$ ipython --no-banner

In [1]: import numpy as np

In [2]: np.set_printoptions(precision=2, suppress=True, linewidth=160)

In [3]: mat = np.array([[6, 18, 24, 9], [4, 12, 16, 6], [-4, -12, -16, -6], [4, 12, 16, 6]])

In [4]: np.allclose(mat, mat.T)
Out[4]: False

In [5]: print(mat @ mat)
[[  48  144  192   72]
 [  32   96  128   48]
 [ -32  -96 -128  -48]
 [  32   96  128   48]]

In [6]: np.round(np.linalg.det(mat), 2)
Out[6]: np.float64(-0.0)

In [7]: mat.inv()
---------------------------------------------------------------------------
AttributeError                            Traceback (most recent call last)
Cell In[7], line 1
----> 1 mat.inv()

AttributeError: 'numpy.ndarray' object has no attribute 'inv'

In [8]: rank = np.linalg.matrix_rank(mat)

In [9]: rank
Out[9]: np.int64(1)

In [10]: N = np.linalg.svd(mat)[2][rank:].T

In [11]: [int(np.linalg.matrix_rank(mat[:i])) for i in range(1, len(mat) + 1)]
Out[11]: [1, 1, 1, 1]

In [12]: N @ N.T
Out[12]: 
array([[ 0.96, -0.11, -0.14, -0.05],
       [-0.11,  0.68, -0.42, -0.16],
       [-0.14, -0.42,  0.43, -0.21],
       [-0.05, -0.16, -0.21,  0.92]])

In [13]: np.linalg.matrix_rank(mat.T @ mat), np.linalg.matrix_rank(mat @ mat.T)
Out[13]: (np.int64(1), np.int64(1))

In [14]: [int(np.linalg.matrix_rank(mat[:, :j + 1])) for j in range(4)]
Out[14]: [1, 1, 1, 1]

In [15]: np.round(mat @ N, 2) + 0
Out[15]: 
array([[0., 0., 0.],
       [0., 0., 0.],
       [0., 0., 0.],
       [0., 0., 0.]])

In [16]: N.shape
Out[16]: (4, 3)

In [17]: np.allclose(mat @ N, 0)
Out[17]: True
